>>> import numpy as np
>>> np.set_printoptions(suppress=True, linewidth=140)
>>> def tidy(a):
...     return np.round(a, 2) + 0
... 
>>> M = np.loadtxt("dump.csv", delimiter=",")
>>> M
array([[ 8.,  1., -1.],
       [ 0., -2.,  2.],
       [ 0.,  2., -7.]])
>>> B = M / np.sqrt((M ** 2).mean(axis=1, keepdims=True))
>>> np.linalg.matrix_rank(M - M.mean(axis=1, keepdims=True))
np.int64(2)
>>> tidy(np.linalg.norm(B, axis=1))
array([1.73, 1.73, 1.73])
>>> tidy(M - M.mean(axis=1, keepdims=True))
array([[ 5.33, -1.67, -3.67],
       [ 0.  , -2.  ,  2.  ],
       [ 1.67,  3.67, -5.33]])
>>> tidy(B[2])
array([ 0.  ,  0.48, -1.67])
>>> rng = np.random.default_rng(949953)
>>> lab = rng.integers(0, 2, 6)
>>> arr = np.array([[6, 8, 5, -1, -6, -1],
...     [7, -6, -1, -4, -5, 5],
...     [-6, 6, -7, 9, 2, -1],
...     [-4, 5, 6, 1, 0, 5],
...     [7, 4, 8, -7, 8, -7],
...     [-3, -5, -8, -8, -9, -2]]) * (lab[:, None] == lab)
>>> arr
array([[ 6,  8,  5,  0,  0, -1],
       [ 7, -6, -1,  0,  0,  5],
       [-6,  6, -7,  0,  0, -1],
       [ 0,  0,  0,  1,  0,  0],
       [ 0,  0,  0, -7,  8,  0],
       [-3, -5, -8,  0,  0, -2]])
>>> # splits into 2 blocks
>>> B = M[0, 0] * M[1:] - np.outer(M[1:, 0], M[0])
>>> B
array([[  0., -16.,  16.],
       [  0.,  16., -56.]])
>>> M[:, 0] / M[0, 0]
array([1., 0., 0.])
>>> B = np.linalg.inv(arr)
>>> tidy(np.linalg.inv(B))
array([[ 6.,  8.,  5.,  0.,  0., -1.],
       [ 7., -6., -1.,  0.,  0.,  5.],
       [-6.,  6., -7.,  0.,  0., -1.],
       [ 0.,  0.,  0.,  1.,  0.,  0.],
       [ 0.,  0.,  0., -7.,  8.,  0.],
       [-3., -5., -8.,  0.,  0., -2.]])
>>> (np.abs(B) > 1e-9).astype(int)
array([[1, 1, 1, 0, 0, 1],
       [1, 1, 1, 0, 0, 1],
       [1, 1, 1, 0, 0, 1],
       [0, 0, 0, 1, 0, 0],
       [0, 0, 0, 1, 1, 0],
       [1, 1, 1, 0, 0, 1]])
>>> tidy(np.linalg.det(arr) * B)
array([[ -3744.,  -1728.,    864.,      0.,      0.,  -2880.],
       [ -1488.,   -288.,  -2448.,      0.,      0.,   1248.],
       [  1400.,   1776.,   2136.,      0.,      0.,   2672.],
       [     0.,      0.,      0., -31104.,      0.,      0.],
       [     0.,      0.,      0., -27216.,  -3888.,      0.],
       [  3736.,  -3792.,  -3720.,      0.,      0.,   6064.]])
>>> tidy(np.linalg.cond(arr))
np.float64(20.38)
>>> x0 = np.array([5, 4, 7, 5, 1, 1])
>>> (arr * x0).sum(axis=1)
array([ 96,   9, -56,   5, -27, -93])
>>> arr @ np.ones(6)
array([ 18.,   5.,  -8.,   1.,   1., -18.])
>>> arr @ (2 * x0)
array([ 192,   18, -112,   10,  -54, -186])
>>> (arr @ x0).argmax()
np.int64(0)
>>> arr @ np.eye(6)[3]
array([ 0.,  0.,  0.,  1., -7.,  0.])
>>> arr * x0
array([[ 30,  32,  35,   0,   0,  -1],
       [ 35, -24,  -7,   0,   0,   5],
       [-30,  24, -49,   0,   0,  -1],
       [  0,   0,   0,   5,   0,   0],
       [  0,   0,   0, -35,   8,   0],
       [-15, -20, -56,   0,   0,  -2]])
>>> np.einsum("ij,j->i", arr, x0)
array([ 96,   9, -56,   5, -27, -93])
